% python3 -q
>>> import numpy as np
>>> import numpy.linalg as la
>>> np.set_printoptions(suppress=True, linewidth=100)
>>> def rd(a):
...     return np.round(a, 2) + 0
... 
>>> m1 = np.load("x.npy")
>>> m1
array([[ 1.3,  2.1,  1.3, -0.7, -0.2, -0.6],
       [-0.3,  0.1, -0.3, -0.2,  0.8,  1.3],
       [ 2.4,  0.6, -0.2, -0.5, -0.3, -0.9],
       [-0.9,  1.2,  1. , -0.2, -0.1,  0.3],
       [-1.2,  0.5, -1.2,  0.2,  0.3, -1.8],
       [ 2.2, -0.1, -0.6,  0.6,  0.3, -2.3],
       [ 0. ,  0.3, -0.9,  0.3,  0.8,  1. ]])
>>> M2 = np.array([[-1, 0], [-3, 1], [1, -3], [1, -2], [1, 3], [1, -1]])
>>> np.vstack([m1, M2.T]).shape
(9, 6)
>>> rd(np.einsum("ij->j", m1))
array([ 3.5,  4.7, -0.9, -0.5,  1.6, -3. ])
>>> la.matrix_rank(m1 @ M2)
np.int64(2)
>>> rd(M2.T @ m1.T)
array([[-7.8,  1.6, -6.1, -1.7, -2.8, -3.9,  0.3],
       [-0.4,  2.5,  2.2, -2. ,  6.4,  3.7,  3.8]])
>>> rd(m1 @ M2)
array([[-7.8, -0.4],
       [ 1.6,  2.5],
       [-6.1,  2.2],
       [-1.7, -2. ],
       [-2.8,  6.4],
       [-3.9,  3.7],
       [ 0.3,  3.8]])
>>> M2 = np.c_[m1[:, :5] @ np.array([[1, 1, 1, -2, 0],
...     [-2, 0, -2, 0, -2],
...     [1, -1, -1, 0, 2],
...     [-2, 1, 1, -1, 2],
...     [2, 1, 0, -1, 1]]), np.array([8, 4, 2, 8, 5, 8, 1])]
>>> rd(M2)
array([[-0.6, -0.9, -4.9, -1.7, -3.2,  8. ],
       [ 1.2,  0.6, -0.4,  0. , -0.4,  4. ],
       [ 1.4,  1.8,  0.9, -4. , -2.9,  2. ],
       [-2.1, -2.2, -4.5,  2.1, -0.9,  8. ],
       [-3.2,  0.5, -0.8,  1.9, -2.7,  5. ],
       [ 1.2,  3.7,  3.6, -5.3,  0.5,  8. ],
       [-0.5,  2. ,  0.6, -1.1, -1. ,  1. ]])
>>> la.matrix_rank(np.c_[m1, M2])
np.int64(7)
>>> M2 = m1 / np.sqrt((m1 ** 2).mean(axis=1, keepdims=True))
>>> la.matrix_rank(m1 - m1.mean(axis=1, keepdims=True))
np.int64(5)
>>> rng = np.random.default_rng(26354)
>>> M = np.eye(4, dtype=int)[rng.permutation(4)] * np.array([5, 2, 8, 2])
>>> M
array([[0, 2, 0, 0],
       [0, 0, 8, 0],
       [0, 0, 0, 2],
       [5, 0, 0, 0]])
>>> rd(la.det(2 * M)), rd(la.det(M))
(np.float64(-2560.0), np.float64(-160.0))
>>> rd(la.det(M.T))
np.float64(-160.0)
>>> np.einsum("ij,ji->", M, M)
np.int64(0)
>>> rd(np.poly(M))
array([   1.,    0.,    0.,    0., -160.])
>>> arr = np.load("m.npy")
>>> rd(arr)
array([[-0.21,  0.14,  0.38, -0.4 ,  0.43, -0.27,  0.46, -0.25],
       [ 0.09, -0.41, -0.25, -0.45, -0.47, -0.05,  0.33, -0.06],
       [-0.5 ,  0.22, -0.17,  0.28,  0.04, -0.27,  0.14,  0.07],
       [-0.09,  0.28,  0.44, -0.37, -0.39,  0.08, -0.15, -0.24],
       [-0.4 ,  0.37, -0.31, -0.37, -0.11,  0.35, -0.27,  0.08],
       [-0.35, -0.4 ,  0.13,  0.  , -0.26, -0.24,  0.17,  0.34],
       [-0.21, -0.32, -0.13, -0.21,  0.3 ,  0.41,  0.01,  0.13],
       [ 0.24,  0.14,  0.16, -0.01, -0.29, -0.37, -0.26,  0.14],
       [-0.21,  0.11, -0.47,  0.14, -0.21, -0.26,  0.09, -0.53],
       [ 0.14, -0.26,  0.04,  0.15,  0.03,  0.25, -0.03, -0.62],
       [ 0.35,  0.43, -0.15,  0.06, -0.14,  0.27,  0.64,  0.2 ],
       [-0.33, -0.04,  0.41,  0.43, -0.34,  0.41,  0.2 , -0.05]])
>>> # keeps lengths
>>> W1 = np.array([[0, 4], [1, 2], [3, 3], [0, 5], [3, 4], [4, 5], [4, 2], [1, 2]])
>>> c = np.array([0, -2])
>>> H = np.maximum(arr @ W1 + c, 0)
>>> la.matrix_rank(H)
np.int64(2)
>>> (H > 0).astype(int)
array([[1, 0],
       [0, 0],
       [0, 0],
       [0, 0],
       [0, 0],
       [0, 0],
       [1, 0],
       [0, 0],
       [0, 0],
       [1, 0],
       [1, 1],
       [1, 1]])
>>> basis = np.array([[-6, 2], [-2, 5]])
>>> (H @ basis).round(6).argmax(axis=1)
array([1, 0, 0, 0, 0, 0, 1, 0, 0, 1, 1, 1])
